>>> import numpy as np
>>> np.set_printoptions(suppress=True, linewidth=140)
>>> def rd(a):
...     return np.round(a, 1) + 0
... 
>>> B = np.array([[1, 2, 1, 0, 0, 1, 2, 3],
...     [2, 1, 3, 2, 2, 3, 2, 1],
...     [2, 0, 1, 3, 1, 3, 1, 3],
...     [1, 2, 1, 1, 1, 0, 2, 2],
...     [3, 1, 2, 2, 3, 2, 3, 0],
...     [2, 3, 0, 2, 2, 0, 2, 0],
...     [2, 0, 2, 2, 1, 3, 2, 1],
...     [2, 3, 3, 3, 2, 0, 0, 1]])
>>> J = np.tril(B)
>>> J
array([[1, 0, 0, 0, 0, 0, 0, 0],
       [2, 1, 0, 0, 0, 0, 0, 0],
       [2, 0, 1, 0, 0, 0, 0, 0],
       [1, 2, 1, 1, 0, 0, 0, 0],
       [3, 1, 2, 2, 3, 0, 0, 0],
       [2, 3, 0, 2, 2, 0, 0, 0],
       [2, 0, 2, 2, 1, 3, 2, 0],
       [2, 3, 3, 3, 2, 0, 0, 1]])
>>> # rows and columns are dependent
>>> rd(np.linalg.norm(J, 2) / np.linalg.norm(J))
np.float64(0.9)
>>> np.argsort(-np.linalg.norm(J, axis=0).round(6), kind="stable")[:3]
array([0, 1, 3])
>>> rd(J @ np.linalg.pinv(J) @ J)
array([[1., 0., 0., 0., 0., 0., 0., 0.],
       [2., 1., 0., 0., 0., 0., 0., 0.],
       [2., 0., 1., 0., 0., 0., 0., 0.],
       [1., 2., 1., 1., 0., 0., 0., 0.],
       [3., 1., 2., 2., 3., 0., 0., 0.],
       [2., 3., 0., 2., 2., 0., 0., 0.],
       [2., 0., 2., 2., 1., 3., 2., 0.],
       [2., 3., 3., 3., 2., 0., 0., 1.]])
>>> np.allclose(J[:-1].T @ np.linalg.lstsq(J[:-1].T, J[-1])[0], J[-1])
False
>>> K = np.array([[0, 0, 2], [-2, 0, 0], [0, -2, 0]])
>>> K
array([[ 0,  0,  2],
       [-2,  0,  0],
       [ 0, -2,  0]])
>>> B = K / np.sqrt((K ** 2).mean(axis=1, keepdims=True))
>>> np.linalg.matrix_rank(B) == np.linalg.matrix_rank(K)
np.True_
>>> rd(K - K.mean(axis=1, keepdims=True))
array([[-0.7, -0.7,  1.3],
       [-1.3,  0.7,  0.7],
       [ 0.7, -1.3,  0.7]])
>>> rd(B[1])
array([-1.7,  0. ,  0. ])
>>> np.linalg.matrix_rank(K - K.mean(axis=1, keepdims=True))
np.int64(2)
>>> np.kron(np.eye(2, dtype=int), K)
array([[ 0,  0,  2,  0,  0,  0],
       [-2,  0,  0,  0,  0,  0],
       [ 0, -2,  0,  0,  0,  0],
       [ 0,  0,  0,  0,  0,  2],
       [ 0,  0,  0, -2,  0,  0],
       [ 0,  0,  0,  0, -2,  0]])
>>> np.einsum("ij,ji->", K, K)
np.int64(0)
>>> rd(np.linalg.det(2 * K)), rd(np.linalg.det(K))
(np.float64(64.0), np.float64(8.0))
>>> rd(np.poly(K))
array([ 1.,  0.,  0., -8.])
>>> rd(np.linalg.det(K.T))
np.float64(8.0)
>>> q = K.astype(float).copy()
>>> for j in range(3):
...     q[:, j] -= q[:, :j] @ (q[:, :j].T @ q[:, j])
...     q[:, j] /= np.linalg.norm(q[:, j])
... 
>>> q.T @ q
array([[1., 0., 0.],
       [0., 1., 0.],
       [0., 0., 1.]])
>>> q
array([[ 0.,  0.,  1.],
       [-1.,  0.,  0.],
       [ 0., -1.,  0.]])
>>> q.T @ K
array([[2., 0., 0.],
       [0., 2., 0.],
       [0., 0., 2.]])
>>> B = q / np.sqrt((q ** 2).mean(axis=1, keepdims=True))
>>> rd(np.linalg.norm(B, axis=1))
array([1.7, 1.7, 1.7])
>>> rd(B[2])
array([ 0. , -1.7,  0. ])
>>> rd(q - q.mean(axis=1, keepdims=True))
array([[-0.3, -0.3,  0.7],
       [-0.7,  0.3,  0.3],
       [ 0.3, -0.7,  0.3]])
>>> np.linalg.matrix_rank(q - q.mean(axis=1, keepdims=True))
np.int64(2)
>>> rd(np.linalg.norm(K[2], 1)), rd(np.linalg.norm(K[2], np.inf))
(np.float64(2.0), np.float64(2.0))
>>> rd(np.linalg.norm(K) ** 2 / np.linalg.norm(K, 2) ** 2)
np.float64(3.0)
>>> rd(np.linalg.norm(K, axis=1))
array([2., 2., 2.])
>>> rd(np.linalg.norm(K, "nuc"))
np.float64(6.0)
>>> rd(np.linalg.norm(K, 1)), rd(np.linalg.norm(K, np.inf))
(np.float64(2.0), np.float64(2.0))
>>> feats = np.loadtxt("block12.csv", delimiter=",")
>>> feats
array([[7., 7., 4., 7., 7., 9., 6.],
       [1., 2., 4., 8., 4., 0., 9.],
       [5., 5., 5., 4., 9., 0., 6.],
       [1., 5., 6., 9., 3., 1., 4.],
       [8., 4., 8., 1., 1., 1., 8.],
       [0., 3., 4., 2., 1., 4., 7.],
       [5., 0., 8., 9., 3., 9., 1.]])
>>> x = np.array([1, -1, -3, 0, -2, 0, -3])
>>> rhs = feats @ x
>>> rhs
array([-44., -48., -51., -40., -46., -38., -28.])
>>> rd(np.linalg.solve(feats, feats[:, 0]))
array([1., 0., 0., 0., 0., 0., 0.])
>>> rd(np.linalg.solve(feats, -1 * rhs))
array([-1.,  1.,  3.,  0.,  2.,  0.,  3.])
>>> rd(np.linalg.solve(feats.T, feats[6]))
array([0., 0., 0., 0., 0., 0., 1.])
>>> rng = np.random.default_rng(46804)
>>> B = feats + rng.integers(-2, 3, (7, 1)) @ rng.integers(-2, 3, (1, 7))
>>> B
array([[ 9.,  7.,  6.,  5.,  7.,  9., 10.],
       [ 1.,  2.,  4.,  8.,  4.,  0.,  9.],
       [ 4.,  5.,  4.,  5.,  9.,  0.,  4.],
       [ 1.,  5.,  6.,  9.,  3.,  1.,  4.],
       [ 7.,  4.,  7.,  2.,  1.,  1.,  6.],
       [ 1.,  3.,  5.,  1.,  1.,  4.,  9.],
       [ 3.,  0.,  6., 11.,  3.,  9., -3.]])
>>> B - feats
array([[ 2.,  0.,  2., -2.,  0.,  0.,  4.],
       [ 0.,  0.,  0.,  0.,  0.,  0.,  0.],
       [-1.,  0., -1.,  1.,  0.,  0., -2.],
       [ 0.,  0.,  0.,  0.,  0.,  0.,  0.],
       [-1.,  0., -1.,  1.,  0.,  0., -2.],
       [ 1.,  0.,  1., -1.,  0.,  0.,  2.],
       [-2.,  0., -2.,  2.,  0.,  0., -4.]])
>>> rd(np.linalg.svd(B - feats, compute_uv=False))
array([8.8, 0. , 0. , 0. , 0. , 0. , 0. ])
>>> mat = np.load("out19.npy")
>>> mat
array([[  0,  -2,   1,   2,  -2,  -2],
       [  2,  -3,   2,   1,  -2,  -2],
       [  4,  -5,   1,   1,  -2,   0],
       [  3,  -6,   3,   2,   0,   1],
       [  3,  -5,   5,   2,   1,  -1],
       [  3,  -6,   7,   1,   0,  -3],
       [  2,  -8,   5,   2,   1,  -4],
       [  3, -10,   3,   4,  -1,  -3],
       [  1, -12,   1,   6,   1,  -4],
       [  0, -10,  -1,   7,  -1,  -5],
       [  2,  -9,  -2,   6,   0,  -6],
       [  2, -10,  -4,   8,   2,  -6],
       [  3,  -9,  -3,   7,   4,  -4],
       [  2,  -9,  -3,   9,   4,  -2],
       [  2, -11,  -3,   9,   2,  -2],
       [  3, -12,  -3,  10,   1,  -2],
       [  2, -11,  -1,   8,   1,   0],
       [  0, -10,  -1,   7,  -1,   1],
       [  0,  -9,   1,   8,  -1,   2],
       [  2,  -9,  -1,   7,   1,   1],
       [  4, -11,   1,   5,   0,   3],
       [  3, -11,   2,   4,  -1,   5],
       [  4,  -9,   2,   4,   1,   7]])
>>> B = np.c_[mat[:, :1] @ np.array([[-3]]), np.array([0, -3, 2, 1, -1, 1, 0, 3, 2, 2, -2, -1, -2, -2, 1, 3, 3, 3, 3, 3, -2, 0, 1])]
>>> B
array([[  0,   0],
       [ -6,  -3],
       [-12,   2],
       [ -9,   1],
       [ -9,  -1],
       [ -9,   1],
       [ -6,   0],
       [ -9,   3],
       [ -3,   2],
       [  0,   2],
       [ -6,  -2],
       [ -6,  -1],
       [ -9,  -2],
       [ -6,  -2],
       [ -6,   1],
       [ -9,   3],
       [ -6,   3],
       [  0,   3],
       [  0,   3],
       [ -6,   3],
       [-12,  -2],
       [ -9,   0],
       [-12,   1]])
>>> rd(np.linalg.lstsq(mat, B[:, 0])[0])
array([-3.,  0.,  0.,  0.,  0.,  0.])
>>> np.linalg.matrix_rank(np.c_[mat, B])
np.int64(7)
>>> np.linalg.matrix_rank(B)
np.int64(2)
